% ipython --no-banner

In [1]: import numpy as np

In [2]: from numpy import linalg as LA

In [3]: np.set_printoptions(precision=2, suppress=True, linewidth=160)

In [4]: mat = np.array([[0.24, -0.46, -0.58, 0.02],
   ...:     [0.7, 0.07, -1.61, 0.49],
   ...:     [0.1, -1.2, -0.3, -0.3],
   ...:     [0.35, -0.57, -0.84, 0.06],
   ...:     [-0.2, -0.02, 0.46, -0.14],
   ...:     [1.3, 2.55, -2.85, 1.65],
   ...:     [-1.2, 1.09, 2.83, -0.47]])

In [5]: print(np.allclose(mat[:-1].T @ LA.lstsq(mat[:-1].T, mat[-1])[0], mat[-1]))
True

In [6]: LA.lstsq(mat[:-1].T, mat[-1])[2]
Out[6]: np.int32(2)

In [7]: rank = LA.matrix_rank(mat)

In [8]: rank
Out[8]: np.int64(2)

In [9]: null = LA.svd(mat)[2][rank:].T

In [10]: [int(LA.matrix_rank(np.delete(mat, i, axis=0))) for i in range(7)]
Out[10]: [2, 2, 2, 2, 2, 2, 2]

In [11]: null.shape
Out[11]: (4, 2)

In [12]: print([int(LA.matrix_rank(mat[:i])) for i in range(1, len(mat) + 1)])
[1, 2, 2, 2, 2, 2, 2]

In [13]: np.round(mat @ null, 2) + 0
Out[13]: 
array([[0., 0.],
       [0., 0.],
       [0., 0.],
       [0., 0.],
       [0., 0.],
       [0., 0.],
       [0., 0.]])

In [14]: print(null @ null.T)
[[ 0.85  0.01  0.34 -0.1 ]
 [ 0.01  0.09 -0.07 -0.27]
 [ 0.34 -0.07  0.21  0.21]
 [-0.1  -0.27  0.21  0.85]]

In [15]: np.round(LA.norm(mat, 2) / LA.norm(mat), 2)
Out[15]: np.float64(0.86)

In [16]: LA.matrix_rank(mat, rtol=0.1)
Out[16]: np.int64(2)

In [17]: LA.cond(mat) > 100
Out[17]: np.True_

In [18]: X = np.array([[2.02, 0.13, -1.56], [2.23, 3.32, -1.66], [0.97, -1.97, 1.65]])

In [19]: T = np.stack([X, 3 * X, X[::-1]])

In [20]: np.einsum("bij,cij->bc", T, T)
Out[20]: 
array([[ 32.83,  98.48,  17.01],
       [ 98.48, 295.43,  51.03],
       [ 17.01,  51.03,  32.83]])

In [21]: print((T @ X.T).shape)
(3, 3, 3)

In [22]: print(LA.norm(T, axis=(1, 2)))
[ 5.73 17.19  5.73]

In [23]: LA.matrix_rank(T)
Out[23]: array([3, 3, 3])

In [24]: T.shape
Out[24]: (3, 3, 3)

In [25]: T.sum(axis=0)
Out[25]: 
array([[ 9.05, -1.45, -4.59],
       [11.15, 16.6 , -8.3 ],
       [ 5.9 , -7.75,  5.04]])

In [26]: W0 = np.load("m.npy")

In [27]: W0
Out[27]: 
array([[ 1, -1,  1, -1],
       [ 1,  0,  0,  0],
       [ 1,  1,  1,  1],
       [ 1,  2,  4,  8],
       [ 1,  3,  9, 27]])

In [28]: O, r_ = LA.qr(W0)

In [29]: print(np.allclose(r_.T @ r_, W0.T @ W0))
True

In [30]: O.shape, r_.shape
Out[30]: ((5, 4), (4, 4))

In [31]: r_
Out[31]: 
array([[ -2.24,  -2.24,  -6.71, -15.65],
       [  0.  ,   3.16,   6.32,  20.24],
       [  0.  ,   0.  ,   3.74,  11.22],
       [  0.  ,   0.  ,   0.  ,   3.79]])

In [32]: np.round(O @ r_, 2) + 0
Out[32]: 
array([[ 1., -1.,  1., -1.],
       [ 1.,  0.,  0.,  0.],
       [ 1.,  1.,  1.,  1.],
       [ 1.,  2.,  4.,  8.],
       [ 1.,  3.,  9., 27.]])

In [33]: O.round(2) + 0
Out[33]: 
array([[-0.45, -0.63,  0.53, -0.32],
       [-0.45, -0.32, -0.27,  0.63],
       [-0.45,  0.  , -0.53,  0.  ],
       [-0.45,  0.32, -0.27, -0.63],
       [-0.45,  0.63,  0.53,  0.32]])

In [34]: rng = np.random.default_rng(459550)

In [35]: z = rng.permutation(4)

In [36]: A2 = r_[:, z] * rng.choice([-1, 1], 4)

In [37]: A2
Out[37]: 
array([[  6.71,  -2.24,   2.24, -15.65],
       [ -6.32,   0.  ,  -3.16,  20.24],
       [ -3.74,   0.  ,  -0.  ,  11.22],
       [ -0.  ,   0.  ,  -0.  ,   3.79]])

In [38]: left, _, Vh = LA.svd(r_.T @ A2)

In [39]: z
Out[39]: array([2, 0, 1, 3])

In [40]: A2 = np.c_[W0[:, :2] @ np.array([[3, 0], [3, 3]]), np.array([-1, 2, 2, 1, 2])]

In [41]: A2
Out[41]: 
array([[ 0, -3, -1],
       [ 3,  0,  2],
       [ 6,  3,  2],
       [ 9,  6,  1],
       [12,  9,  2]])

In [42]: print(LA.matrix_rank(np.c_[W0, A2]))
5

In [43]: np.round(LA.norm(A2 - W0 @ LA.lstsq(W0, A2)[0], axis=0), 2) + 0
Out[43]: array([0.  , 0.  , 0.12])

In [44]: K = np.load("x.npy")

In [45]: K
Out[45]: 
array([[2, 3, 0, 0, 0, 0],
       [0, 1, 0, 0, 0, 0],
       [2, 1, 0, 0, 0, 0],
       [0, 0, 2, 3, 0, 0],
       [0, 0, 0, 1, 0, 0],
       [0, 0, 2, 1, 0, 0],
       [0, 0, 0, 0, 2, 3],
       [0, 0, 0, 0, 0, 1],
       [0, 0, 0, 0, 2, 1]])

In [46]: A2 = np.array([[-2, -2], [3, 1], [-2, -2], [-3, 1], [-3, -1], [0, 1]])

In [47]: np.einsum("ik,kj->ij", K, A2)
Out[47]: 
array([[  5,  -1],
       [  3,   1],
       [ -1,  -3],
       [-13,  -1],
       [ -3,   1],
       [ -7,  -3],
       [ -6,   1],
       [  0,   1],
       [ -6,  -1]])

In [48]: np.einsum("ij->j", K)
Out[48]: array([4, 5, 4, 5, 4, 5])

In [49]: LA.matrix_rank(K @ A2)
Out[49]: np.int64(2)

In [50]: np.einsum("ij,ij->i", K, K)
Out[50]: array([13,  1,  5, 13,  1,  5, 13,  1,  5])

In [51]: vec = np.array([2, 0, -1, -2, 3, 0])

In [52]: y = K @ vec

In [53]: print(np.round(LA.lstsq(K, y)[0], 2) + 0)
[ 2.  0. -1. -2.  3.  0.]

In [54]: y
Out[54]: array([ 4,  0,  4, -8, -2, -4,  6,  0,  6])

In [55]: print(np.round(LA.pinv(K) @ K, 2) + 0)
[[1. 0. 0. 0. 0. 0.]
 [0. 1. 0. 0. 0. 0.]
 [0. 0. 1. 0. 0. 0.]
 [0. 0. 0. 1. 0. 0.]
 [0. 0. 0. 0. 1. 0.]
 [0. 0. 0. 0. 0. 1.]]

In [56]: y = y + 0.3 * rng.normal(size=9)

In [57]: y
Out[57]: array([ 4.02,  0.18,  4.18, -7.94, -1.51, -3.58,  5.94,  0.28,  5.57])

In [58]: beta, *_ = LA.lstsq(K, y)

In [59]: beta.round()
Out[59]: array([ 2.,  0., -1., -2.,  3.,  0.])

In [60]: round(float(LA.norm(y - K @ beta)), 2)
Out[60]: 0.59

In [61]: print(np.round(K.T @ (y - K @ beta), 2) + 0)
[0. 0. 0. 0. 0. 0.]

In [62]: A2 = K + rng.integers(-2, 3, (9, 3)) @ rng.integers(-2, 3, (3, 6))

In [63]: print(A2)
[[ 3  6  2  1 -3  2]
 [ 0  4  3  2 -1  1]
 [ 4 -3 -1  2 -1  4]
 [ 1  3  4  4 -3  2]
 [ 2 -4 -4 -1 -2  2]
 [ 4 -4 -1  1 -5  6]
 [ 0 -2 -4 -4  2  1]
 [ 5 -4 -4 -1 -7  8]
 [ 0  1  2  2  2  2]]

In [64]: LA.matrix_rank(A2 - K, tol=1e-8)
Out[64]: np.int64(3)

In [65]: A2 - K
Out[65]: 
array([[ 1,  3,  2,  1, -3,  2],
       [ 0,  3,  3,  2, -1,  1],
       [ 2, -4, -1,  2, -1,  4],
       [ 1,  3,  2,  1, -3,  2],
       [ 2, -4, -4, -2, -2,  2],
       [ 4, -4, -3,  0, -5,  6],
       [ 0, -2, -4, -4,  0, -2],
       [ 5, -4, -4, -1, -7,  7],
       [ 0,  1,  2,  2,  0,  1]])

In [66]: np.abs(A2 - K).sum(axis=1)
Out[66]: array([12, 10, 14, 12, 16, 22, 12, 28,  6])

In [67]: A2 = np.c_[K[:, :3] @ np.array([[0, -1, 2], [-2, 0, 0], [1, 2, 2]]), np.array([-2, 0, 2, 3, -2, -3, -2, -3, 0])]

In [68]: A2
Out[68]: 
array([[-6, -2,  4, -2],
       [-2,  0,  0,  0],
       [-2, -2,  4,  2],
       [ 2,  4,  4,  3],
       [ 0,  0,  0, -2],
       [ 2,  4,  4, -3],
       [ 0,  0,  0, -2],
       [ 0,  0,  0, -3],
       [ 0,  0,  0,  0]])

In [69]: print(LA.matrix_rank(np.c_[K, A2]))
7

In [70]: A = np.loadtxt("case13.csv", delimiter=",")

In [71]: A
Out[71]: 
array([[-3.7, -1.6,  0.2, -2.2, -1. ,  1.4,  0.1],
       [-1. ,  0.5, -0.5, -0.7, -4.5, -1.3, -0.3],
       [ 0.9,  0.7,  0.2,  0.7,  7. ,  0. , -1.2],
       [ 0.9, -1.7, -0.8, -0.2,  5.5,  0.6, -0.7],
       [ 0.4,  0.4, -0.7,  1.2, -4.5, -0.4, -2.6],
       [ 0. ,  0.9, -0.3,  0.9,  3.5, -0.2,  2. ]])

In [72]: A2 = A / LA.norm(A, axis=1, keepdims=True)

In [73]: G = A2 @ A2.T

In [74]: (G - 2 * np.eye(6)).round(6).argmax(axis=1)
Out[74]: array([1, 4, 3, 2, 1, 2])

In [75]: print(G[3])
[-0.17 -0.91  0.9   1.   -0.72  0.64]

In [76]: (np.abs(G) > 0.9).astype(int)
Out[76]: 
array([[1, 0, 0, 0, 0, 0],
       [0, 1, 1, 1, 0, 0],
       [0, 1, 1, 0, 0, 0],
       [0, 1, 0, 1, 0, 0],
       [0, 0, 0, 0, 1, 0],
       [0, 0, 0, 0, 0, 1]])

In [77]: print(np.argwhere(np.triu(np.abs(G) > 0.95, 1)))
[]

In [78]: J = np.loadtxt("layer0.csv", delimiter=",")

In [79]: J
Out[79]: 
array([[ 0.,  2., -6.,  2., -5., -4.],
       [ 2.,  0.,  0.,  0.,  3.,  5.],
       [-6.,  0., -2.,  0., -4., -1.],
       [ 2.,  0.,  0.,  4.,  5.,  0.],
       [-5.,  3., -4.,  5.,  4.,  1.],
       [-4.,  5., -1.,  0.,  1., -6.]])

In [80]: # symmetric

In [81]: A2 = np.array([[-2, -3], [2, -2], [0, 1], [1, -3], [-1, -2], [0, 2]])

In [82]: A2.T @ J.T
Out[82]: 
array([[ 11.,  -7.,  16.,  -5.,  17.,  17.],
       [-14.,  -2.,  22., -28., -16., -13.]])

In [83]: print(np.einsum("ik,kj->ji", J, A2))
[[ 11.  -7.  16.  -5.  17.  17.]
 [-14.  -2.  22. -28. -16. -13.]]

In [84]: J @ A2
Out[84]: 
array([[ 11., -14.],
       [ -7.,  -2.],
       [ 16.,  22.],
       [ -5., -28.],
       [ 17., -16.],
       [ 17., -13.]])

In [85]: np.einsum("ij,ij->i", J, J)
Out[85]: array([85., 38., 57., 45., 92., 79.])

In [86]: left, sig, Vh = LA.svd(J)

In [87]: print(np.argmax(sig[:-1] / (sig[1:] + 1e-6)) + 1)
5

In [88]: sig
Out[88]: array([13.6 , 10.71,  6.67,  6.5 ,  3.09,  0.04])

In [89]: A2 = left[:, :5] @ np.diag(sig[:5]) @ Vh[:5]

In [90]: LA.matrix_rank(A2)
Out[90]: np.int64(5)

In [91]: print(round(float(np.abs(J - A2).max()), 2))
0.01

In [92]: LA.matrix_rank(J, rtol=0.05)
Out[92]: np.int64(5)

In [93]: np.round(LA.norm(J - A2) / LA.norm(J), 2)
Out[93]: np.float64(0.0)

In [94]: A2.round(2) + 0
Out[94]: 
array([[ 0.  ,  2.  , -6.  ,  2.  , -5.  , -4.  ],
       [ 2.  ,  0.01,  0.01,  0.01,  2.99,  5.  ],
       [-6.  ,  0.01, -1.99,  0.01, -4.01, -1.  ],
       [ 2.  ,  0.01,  0.01,  4.01,  4.99,  0.  ],
       [-5.  ,  2.99, -4.01,  4.99,  4.01,  1.  ],
       [-4.  ,  5.  , -1.  ,  0.  ,  1.  , -6.  ]])

In [95]: O, V = LA.qr(J[:, :4])[0], LA.qr(J[:, 4:])[0]

In [96]: sig = LA.svd(O.T @ V, compute_uv=False)

In [97]: np.degrees(np.arccos(sig.clip(0, 1)))
Out[97]: array([ 0.61, 44.1 ])
